$ python3 -q
>>> import numpy as np
>>> from numpy import linalg as LA
>>> np.set_printoptions(precision=2, suppress=True, linewidth=100, floatmode="fixed")
>>> F = np.load("case7.npy")
>>> print(F)
[[ 0 -1 -1  0  0 -2 -2 -3 -2  0]
 [ 6  5  5  6  6  4  4  3  4  6]
 [ 1  0  0  1  1 -1 -1 -2 -1  1]
 [ 5  4  4  5  5  3  3  2  3  5]
 [ 3  2  2  3  3  1  1  0  1  3]
 [ 4  3  3  4  4  2  2  1  2  4]
 [ 5  4  4  5  5  3  3  2  3  5]
 [ 3  2  2  3  3  1  1  0  1  3]
 [ 1  0  0  1  1 -1 -1 -2 -1  1]]
>>> # null space of dimension 8
>>> U, s, VT = LA.svd(F)
>>> vecs = VT[:(s > 1e-8).sum()]
>>> rng = np.random.default_rng(64805)
>>> x = F[3] + -2 * F[6] + rng.integers(2) * np.eye(10)[2]
>>> print(x)
[-5.00 -4.00 -4.00 -5.00 -5.00 -3.00 -3.00 -2.00 -3.00 -5.00]
>>> vecs.T @ vecs
array([[ 0.21,  0.11,  0.11,  0.21,  0.21,  0.01,  0.01, -0.09,  0.01,  0.21],
       [ 0.11,  0.10,  0.10,  0.11,  0.11,  0.09,  0.09,  0.08,  0.09,  0.11],
       [ 0.11,  0.10,  0.10,  0.11,  0.11,  0.09,  0.09,  0.08,  0.09,  0.11],
       [ 0.21,  0.11,  0.11,  0.21,  0.21,  0.01,  0.01, -0.09,  0.01,  0.21],
       [ 0.21,  0.11,  0.11,  0.21,  0.21,  0.01,  0.01, -0.09,  0.01,  0.21],
       [ 0.01,  0.09,  0.09,  0.01,  0.01,  0.17,  0.17,  0.26,  0.17,  0.01],
       [ 0.01,  0.09,  0.09,  0.01,  0.01,  0.17,  0.17,  0.26,  0.17,  0.01],
       [-0.09,  0.08,  0.08, -0.09, -0.09,  0.26,  0.26,  0.43,  0.26, -0.09],
       [ 0.01,  0.09,  0.09,  0.01,  0.01,  0.17,  0.17,  0.26,  0.17,  0.01],
       [ 0.21,  0.11,  0.11,  0.21,  0.21,  0.01,  0.01, -0.09,  0.01,  0.21]])
>>> LA.matrix_rank(np.vstack([F, x]))
np.int64(2)
>>> U, s, VT = LA.svd(F)
>>> np.argmax(s[:-1] / (s[1:] + 1e-6)) + 1
np.int64(2)
>>> A2 = U[:, :2] @ np.diag(s[:2]) @ VT[:2]
>>> round(float(LA.norm(F - A2, 2)), 2), np.round(s[2], 2)
(0.0, np.float64(0.0))
>>> round(np.abs(F - A2).max(), 2)
np.float64(0.0)
>>> M = np.load("data.npy")
>>> M
array([[-1.00,  0.00, -2.00, -2.00,  0.00, -2.00,  0.00, -2.00, -2.00],
       [ 0.00, -1.00,  0.00,  0.00, -2.00,  0.00, -2.00,  0.00,  0.00],
       [-2.00,  0.00, -1.00, -2.00,  0.00, -2.00,  0.00, -2.00, -2.00],
       [-2.00,  0.00, -2.00, -1.00,  0.00, -2.00,  0.00, -2.00, -2.00],
       [ 0.00, -2.00,  0.00,  0.00, -1.00,  0.00, -2.00,  0.00,  0.00],
       [-2.00,  0.00, -2.00, -2.00,  0.00, -1.00,  0.00, -2.00, -2.00],
       [ 0.00, -2.00,  0.00,  0.00, -2.00,  0.00, -1.00,  0.00,  0.00],
       [-2.00,  0.00, -2.00, -2.00,  0.00, -2.00,  0.00, -1.00, -2.00],
       [-2.00,  0.00, -2.00, -2.00,  0.00, -2.00,  0.00, -2.00, -1.00]])
>>> evals, vecs = LA.eigh(M)
>>> x = np.array([1, 1, 1, 4, 5, 1, 3, 0, 0])
>>> np.abs(M).sum(axis=1).max(), np.abs(evals).max()
(np.float64(11.0), np.float64(11.0))
>>> LA.eigvalsh(M[1:, 1:])
array([-9.00, -5.00,  1.00,  1.00,  1.00,  1.00,  1.00,  1.00])
>>> np.round(vecs * np.abs(evals) @ vecs.T, 2) + 0
array([[2.67, 0.00, 1.67, 1.67, 0.00, 1.67, 0.00, 1.67, 1.67],
       [0.00, 2.33, 0.00, 0.00, 1.33, 0.00, 1.33, 0.00, 0.00],
       [1.67, 0.00, 2.67, 1.67, 0.00, 1.67, 0.00, 1.67, 1.67],
       [1.67, 0.00, 1.67, 2.67, 0.00, 1.67, 0.00, 1.67, 1.67],
       [0.00, 1.33, 0.00, 0.00, 2.33, 0.00, 1.33, 0.00, 0.00],
       [1.67, 0.00, 1.67, 1.67, 0.00, 2.67, 0.00, 1.67, 1.67],
       [0.00, 1.33, 0.00, 0.00, 1.33, 0.00, 2.33, 0.00, 0.00],
       [1.67, 0.00, 1.67, 1.67, 0.00, 1.67, 0.00, 2.67, 1.67],
       [1.67, 0.00, 1.67, 1.67, 0.00, 1.67, 0.00, 1.67, 2.67]])
>>> print(x @ M @ x)
-206.0
>>> evals, vecs = LA.eigh(M)
>>> evals.sum(), np.trace(M)
(np.float64(-9.0), np.float64(-9.0))
>>> np.round(vecs.T @ vecs, 2) + 0
array([[1.00, 0.00, 0.00, 0.00, 0.00, 0.00, 0.00, 0.00, 0.00],
       [0.00, 1.00, 0.00, 0.00, 0.00, 0.00, 0.00, 0.00, 0.00],
       [0.00, 0.00, 1.00, 0.00, 0.00, 0.00, 0.00, 0.00, 0.00],
       [0.00, 0.00, 0.00, 1.00, 0.00, 0.00, 0.00, 0.00, 0.00],
       [0.00, 0.00, 0.00, 0.00, 1.00, 0.00, 0.00, 0.00, 0.00],
       [0.00, 0.00, 0.00, 0.00, 0.00, 1.00, 0.00, 0.00, 0.00],
       [0.00, 0.00, 0.00, 0.00, 0.00, 0.00, 1.00, 0.00, 0.00],
       [0.00, 0.00, 0.00, 0.00, 0.00, 0.00, 0.00, 1.00, 0.00],
       [0.00, 0.00, 0.00, 0.00, 0.00, 0.00, 0.00, 0.00, 1.00]])
>>> print(np.round(LA.eigvalsh(M + -1 * np.eye(9)), 2) + 0)
[-12.00  -6.00   0.00   0.00   0.00   0.00   0.00   0.00   0.00]
>>> np.round(vecs @ np.diag(evals) @ vecs.T, 2) + 0
array([[-1.00,  0.00, -2.00, -2.00,  0.00, -2.00,  0.00, -2.00, -2.00],
       [ 0.00, -1.00,  0.00,  0.00, -2.00,  0.00, -2.00,  0.00,  0.00],
       [-2.00,  0.00, -1.00, -2.00,  0.00, -2.00,  0.00, -2.00, -2.00],
       [-2.00,  0.00, -2.00, -1.00,  0.00, -2.00,  0.00, -2.00, -2.00],
       [ 0.00, -2.00,  0.00,  0.00, -1.00,  0.00, -2.00,  0.00,  0.00],
       [-2.00,  0.00, -2.00, -2.00,  0.00, -1.00,  0.00, -2.00, -2.00],
       [ 0.00, -2.00,  0.00,  0.00, -2.00,  0.00, -1.00,  0.00,  0.00],
       [-2.00,  0.00, -2.00, -2.00,  0.00, -2.00,  0.00, -1.00, -2.00],
       [-2.00,  0.00, -2.00, -2.00,  0.00, -2.00,  0.00, -2.00, -1.00]])
